$ ipython --no-banner

In [1]: import numpy as np

In [2]: np.set_printoptions(precision=3, suppress=True, linewidth=200, sign=" ")

In [3]: tidy = lambda a: np.round(a, 3) + 0

In [4]: E = np.load("test18.npy")

In [5]: print(E)
[[ 2.  1.  0.  0.  0.]
 [ 0.  2.  1.  0.  0.]
 [ 0.  0.  2.  1.  0.]
 [ 0.  0.  0.  2.  1.]
 [ 0.  0.  0.  0.  2.]]

In [6]: # triangular, det is the product of the diagonal

In [7]: rng = np.random.default_rng(52)

In [8]: lab = rng.permutation(5)

In [9]: print(lab)
[ 2  3  4  1  0]

In [10]: out = E[lab][:, lab]

In [11]: print(np.allclose(out, E))
False

In [12]: print(out)
[[ 2.  1.  0.  0.  0.]
 [ 0.  2.  1.  0.  0.]
 [ 0.  0.  2.  0.  0.]
 [ 1.  0.  0.  2.  0.]
 [ 0.  0.  0.  1.  2.]]

In [13]: print(np.diag(out))
[ 2.  2.  2.  2.  2.]

In [14]: lab = rng.permutation(5)

In [15]: out = E[:, lab] * rng.choice([-1, 1], 5)

In [16]: print(out)
[[-2.  0.  0. -0. -1.]
 [-0.  0.  1. -0. -2.]
 [-0.  0.  2. -1. -0.]
 [-0.  1.  0. -2. -0.]
 [-0.  2.  0. -0. -0.]]

In [17]: U, _, VT = np.linalg.svd(E.T @ out)

In [18]: print(lab)
[ 0  4  2  3  1]

In [19]: print(tidy(U @ VT))
[[-1.  0.  0.  0.  0.]
 [ 0.  0.  0.  0. -1.]
 [ 0.  0.  1.  0.  0.]
 [ 0.  0.  0. -1.  0.]
 [ 0.  1.  0.  0.  0.]]

In [20]: print(tidy(np.linalg.lstsq(E, out)[0]))
[[-1.  0.  0.  0.  0.]
 [ 0.  0.  0.  0. -1.]
 [ 0.  0.  1.  0.  0.]
 [ 0.  0.  0. -1.  0.]
 [ 0.  1.  0.  0.  0.]]

In [21]: print(np.poly(E))
[  1. -10.  40. -80.  80. -32.]

In [22]: print(tidy(np.linalg.det(E[::-1])))
32.0

In [23]: out = np.array([[-1, -4, 9, -7]])

In [24]: m1 = out.T @ out

In [25]: print(m1)
[[  1   4  -9   7]
 [  4  16 -36  28]
 [ -9 -36  81 -63]
 [  7  28 -63  49]]

In [26]: U, sigma, VT = np.linalg.svd(m1)

In [27]: print(np.argmax(sigma[:-1] / (sigma[1:] + 1e-6)) + 1)
1

In [28]: out = U[:, :1] @ np.diag(sigma[:1]) @ VT[:1]

In [29]: print(tidy(np.abs(m1 - out).max()))
0.0

In [30]: print(np.linalg.matrix_rank(out))
1

In [31]: rk = np.linalg.matrix_rank(m1)

In [32]: print(rk)
1

In [33]: ns = np.linalg.svd(m1)[2][rk:].T

In [34]: print([int(np.linalg.matrix_rank(np.delete(m1, i, axis=0))) for i in range(4)])
[1, 1, 1, 1]

In [35]: print([int(np.linalg.matrix_rank(m1[:, :j + 1])) for j in range(4)])
[1, 1, 1, 1]

In [36]: print(ns.shape)
(4, 3)

In [37]: print(tidy(m1 @ ns))
[[ 0.  0.  0.]
 [ 0.  0.  0.]
 [ 0.  0.  0.]
 [ 0.  0.  0.]]

In [38]: print([int(np.linalg.matrix_rank(m1[:i])) for i in range(1, len(m1) + 1)])
[1, 1, 1, 1]

In [39]: print(tidy(ns @ ns.T))
[[ 0.993 -0.027  0.061 -0.048]
 [-0.027  0.891  0.245 -0.19 ]
 [ 0.061  0.245  0.449  0.429]
 [-0.048 -0.19   0.429  0.667]]

In [40]: lab = rng.permutation(4)

In [41]: print(lab)
[ 0  3  2  1]

In [42]: out = m1[lab][:, lab]

In [43]: print(out)
[[  1   7  -9   4]
 [  7  49 -63  28]
 [ -9 -63  81 -36]
 [  4  28 -36  16]]

In [44]: print(tidy(np.sort(np.abs(np.linalg.eigvals(out)))))
[   0.    0.    0.  147.]

In [45]: print(np.diag(out))
[  1  49  81  16]

In [46]: feats = np.loadtxt("block1.csv", delimiter=",")

In [47]: print(feats)
[[ 1.3  0.4 -0.5  0.2  3.  -0.4]
 [ 0.5 -0.8 -0.5 -0.1  0.   1. ]
 [ 0.2 -0.6 -0.3 -0.2 16.   0.6]
 [-0.6 -1.4 -0.9  0.5 -7.   0.4]]

In [48]: G = feats.T @ feats

In [49]: print(np.linalg.matrix_rank(G))
4

In [50]: print(np.trace(G), (feats ** 2).sum())
322.88 322.88

In [51]: print(tidy(np.linalg.svd(feats, compute_uv=False) ** 2))
[ 314.634    5.413    2.195    0.639]

In [52]: print(np.allclose(G, G.T))
True

In [53]: print((feats @ feats.T).shape)
(4, 4)

In [54]: print(tidy(np.linalg.eigvalsh(G)[::-1]))
[ 314.634    5.413    2.195    0.639    0.       0.   ]

In [55]: print(tidy(np.diag(G)))
[   2.34    3.12    1.4     0.34  314.      1.68]

In [56]: print(tidy(np.linalg.norm(feats, axis=1)))
[  3.362   1.466  16.028   7.248]

In [57]: print(tidy(np.linalg.norm(feats, 1)), tidy(np.linalg.norm(feats, np.inf)))
26.0 17.9

In [58]: print(tidy(np.linalg.norm(feats, "nuc")))
22.345

In [59]: print(np.linalg.norm(feats, axis=1).argmax())
2

In [60]: print(tidy(np.linalg.norm(feats[0] - feats[3])))
10.38

In [61]: F = 0.9 ** np.abs(np.subtract.outer(np.arange(5), np.arange(5)))

In [62]: print(tidy(F))
[[ 1.     0.9    0.81   0.729  0.656]
 [ 0.9    1.     0.9    0.81   0.729]
 [ 0.81   0.9    1.     0.9    0.81 ]
 [ 0.729  0.81   0.9    1.     0.9  ]
 [ 0.656  0.729  0.81   0.9    1.   ]]

In [63]: r0 = np.array([-3, 4, 3, 1, -1])

In [64]: out = F + np.outer(r0, np.eye(5)[3])

In [65]: print(tidy(np.linalg.det(out) / np.linalg.det(F)), tidy(1 + np.linalg.solve(F, r0)[3]))
1.053 1.053

In [66]: print(tidy(out))
[[ 1.     0.9    0.81  -2.271  0.656]
 [ 0.9    1.     0.9    4.81   0.729]
 [ 0.81   0.9    1.     3.9    0.81 ]
 [ 0.729  0.81   0.9    2.     0.9  ]
 [ 0.656  0.729  0.81  -0.1    1.   ]]

In [67]: print(np.linalg.matrix_rank(out - F))
1

In [68]: print(tidy(np.poly(m1)))
[   1. -147.    0.    0.    0.]

In [69]: print(np.einsum("ii->", m1))
147

In [70]: print(tidy(np.linalg.det(2 * m1)), tidy(np.linalg.det(m1)))
0.0 0.0

In [71]: print(tidy(np.linalg.eigvals(m1).sum().real))
147.0

In [72]: print(tidy(np.linalg.det(m1[::-1])))
0.0

In [73]: evals, evecs = np.linalg.eig(F)

In [74]: print(tidy(evals))
[ 4.262  0.454  0.146  0.079  0.058]

In [75]: print(tidy(np.prod(evals)))
0.001

In [76]: print(tidy(np.sort(np.linalg.eigvals(F @ F))))
[  0.003   0.006   0.021   0.207  18.166]

In [77]: print(tidy(np.sort(np.linalg.eigvals(F.T))))
[ 0.058  0.079  0.146  0.454  4.262]

In [78]: mat = np.load("case9.npy")

In [79]: print(tidy(mat))
[[ 2.264 -1.954 -0.229]
 [ 1.941  2.276 -0.229]
 [-0.323 -0.025 -2.982]]

In [80]: out = mat / np.linalg.norm(mat, axis=1, keepdims=True)

In [81]: G = out @ out.T

In [82]: print(tidy(G[2]))
[ 0.  0.  1.]

In [83]: W = np.array([[3, 5, 2, 0, 1, 0], [4, 3, 1, 5, 0, 4], [0, 1, 4, 2, 4, 3]])

In [84]: beta = np.array([3, 1, -3, 2, 1, -3])

In [85]: hid = np.maximum(mat @ W + beta, 0)

In [86]: print(np.linalg.matrix_rank(hid))
3

In [87]: print((hid > 0).astype(int))
[[ 1  1  0  0  1  0]
 [ 1  1  1  1  1  1]
 [ 1  0  0  0  0  0]]

In [88]: print(tidy(hid))
[[  1.976   6.23    0.      0.      2.347   0.   ]
 [ 17.927  17.303   2.24   12.921   2.023   5.416]
 [  1.931   0.      0.      0.      0.      0.   ]]

In [89]: W2 = np.array([[4, 0, 5], [5, 3, 8], [2, 9, 1], [9, 9, 5], [6, 0, 2], [8, 3, 1]])

In [90]: print(tidy(hid @ W2))
[[  53.135   18.69    64.414]
 [ 334.457  204.607  304.368]
 [   7.722    0.       9.653]]
